>>> import numpy as np
>>> np.set_printoptions(precision=2, suppress=True, linewidth=160, legacy="1.25")
>>> rnd = lambda a: np.round(a, 2) + 0
>>> mat = np.load("test19.npy")
>>> mat
array([[3, 0, 0, 0, 0, 0, 0],
       [4, 9, 0, 0, 0, 0, 0],
       [2, 2, 3, 0, 0, 0, 0],
       [8, 8, 1, 3, 0, 0, 0],
       [3, 0, 0, 9, 7, 0, 0],
       [7, 5, 1, 9, 2, 2, 0],
       [0, 7, 5, 2, 2, 0, 8]])
>>> mat @ mat
array([[  9,   0,   0,   0,   0,   0,   0],
       [ 48,  81,   0,   0,   0,   0,   0],
       [ 20,  24,   9,   0,   0,   0,   0],
       [ 82,  98,   6,   9,   0,   0,   0],
       [102,  72,   9,  90,  49,   0,   0],
       [135, 129,  14,  63,  18,   4,   0],
       [ 60, 145,  57,  40,  30,   0,  64]])
>>> np.linalg.matrix_rank(mat - mat[0, 0] * np.eye(7))
6
>>> [int(np.linalg.matrix_rank(np.linalg.matrix_power(mat, p))) for p in range(1, 8)]
[7, 7, 7, 7, 7, 7, 7]
>>> Y = mat / np.linalg.norm(mat, axis=1, keepdims=True)
>>> cov = Y @ Y.T
>>> rnd(np.linalg.norm(Y, axis=1))
array([1., 1., 1., 1., 1., 1., 1.])
>>> np.argwhere(np.triu(np.abs(cov) > 0.95, 1))
array([], shape=(0, 2), dtype=int64)
>>> x0 = np.array([-2, -2, 2, 0, 1, 2, -2])
>>> target = mat @ x0
>>> target
array([ -6, -26,  -2, -30,   1, -16, -18])
>>> rnd(np.linalg.solve(mat, mat[:, 4]))
array([0., 0., 0., 0., 1., 0., 0.])
>>> rnd(np.linalg.solve(mat, 3 * target))
array([-6., -6.,  6.,  0.,  3.,  6., -6.])
>>> rnd(np.linalg.solve(mat.T, mat[6]))
array([0., 0., 0., 0., 0., 0., 1.])
>>> rnd(np.linalg.solve(mat, target + mat[:, 2]))
array([-2., -2.,  3.,  0.,  1.,  2., -2.])
>>> W0 = np.load("a.npy")
>>> W0
array([[-38,   3,   3,   1,   0,   3,   2,   2,   1,   0,   0,   1],
       [  3,  27,   1,   3,   2,   1,   2,   2,   0,   0,   0,   0],
       [  2,   1, -29,   0,   0,   1,   2,   2,   1,   0,   0,   0],
       [  1,   1,   2,  18,   2,   0,   1,   2,   1,   1,   2,   0],
       [  3,   2,   2,   1,   0,   3,   3,   2,   1,   1,   0,   1],
       [  0,   3,   1,   2,   0,  20,   2,   1,   2,   3,   3,   2],
       [  1,   3,   1,   3,   0,   0,  47,   1,   1,   1,   2,   3],
       [  3,   1,   0,   3,   1,   3,   3,  18,   0,   0,   1,   0],
       [  2,   0,   2,   3,   1,   2,   1,   2,  20,   1,   3,   3],
       [  3,   3,   3,   2,   3,   2,   0,   2,   2,  25,   3,   1],
       [  3,   2,   2,   3,   1,   1,   0,   0,   1,   1,  16,   2],
       [  2,   3,   2,   1,   3,   1,   1,   3,   3,   1,   2, -37]])
>>> np.allclose(W0, W0.T)
False
>>> W0 @ W0
array([[1472,   -9, -187,   11,   14,  -39,   45,  -16,   -3,   14,   22,  -60],
       [ -14,  757,   20,  154,   62,   69,  173,  111,   13,   10,   15,   13],
       [-121,   15,  853,   22,    5,    6,   51,  -11,   -3,    6,   12,   13],
       [  11,   66,   -4,  350,   46,   24,   86,   89,   48,   49,   78,   14],
       [ -87,   92,  -32,   54,   15,   84,  170,   65,   40,   40,   27,  -15],
       [  44,  172,   23,  117,   31,  422,  151,   68,  100,  146,  136,  -13],
       [  43,  246,   45,  222,   28,   19, 2229,   94,   85,   81,  145,   39],
       [ -45,   79,   26,  133,   27,  128,  215,  346,   17,   17,   55,   21],
       [  -1,   42,   14,  144,   43,  105,   94,  106,  427,   62,  133,  -34],
       [   8,  193,   24,  127,   95,  128,   42,  123,  111,  642,  143,   10],
       [ -41,  114,    3,  121,   36,   58,   25,   33,   55,   51,  275,  -32],
       [-102,    1, -100,   26,  -92,   22,   48,  -25,  -36,    1,  -20, 1393]])
>>> rnd(np.sort(np.abs(np.linalg.eigvals(W0))))
array([ 0.25, 13.85, 17.15, 17.77, 17.77, 21.22, 25.45, 28.54, 30.69, 36.92, 39.21, 48.12])
>>> rnd(np.abs(np.linalg.eigvals(W0)).max())
48.12
>>> (W0 + W0.T) / 2
array([[-38. ,   3. ,   2.5,   1. ,   1.5,   1.5,   1.5,   2.5,   1.5,   1.5,   1.5,   1.5],
       [  3. ,  27. ,   1. ,   2. ,   2. ,   2. ,   2.5,   1.5,   0. ,   1.5,   1. ,   1.5],
       [  2.5,   1. , -29. ,   1. ,   1. ,   1. ,   1.5,   1. ,   1.5,   1.5,   1. ,   1. ],
       [  1. ,   2. ,   1. ,  18. ,   1.5,   1. ,   2. ,   2.5,   2. ,   1.5,   2.5,   0.5],
       [  1.5,   2. ,   1. ,   1.5,   0. ,   1.5,   1.5,   1.5,   1. ,   2. ,   0.5,   2. ],
       [  1.5,   2. ,   1. ,   1. ,   1.5,  20. ,   1. ,   2. ,   2. ,   2.5,   2. ,   1.5],
       [  1.5,   2.5,   1.5,   2. ,   1.5,   1. ,  47. ,   2. ,   1. ,   0.5,   1. ,   2. ],
       [  2.5,   1.5,   1. ,   2.5,   1.5,   2. ,   2. ,  18. ,   1. ,   1. ,   0.5,   1.5],
       [  1.5,   0. ,   1.5,   2. ,   1. ,   2. ,   1. ,   1. ,  20. ,   1.5,   2. ,   3. ],
       [  1.5,   1.5,   1.5,   1.5,   2. ,   2.5,   0.5,   1. ,   1.5,  25. ,   2. ,   1. ],
       [  1.5,   1. ,   1. ,   2.5,   0.5,   2. ,   1. ,   0.5,   2. ,   2. ,  16. ,   2. ],
       [  1.5,   1.5,   1. ,   0.5,   2. ,   1.5,   2. ,   1.5,   3. ,   1. ,   2. , -37. ]])
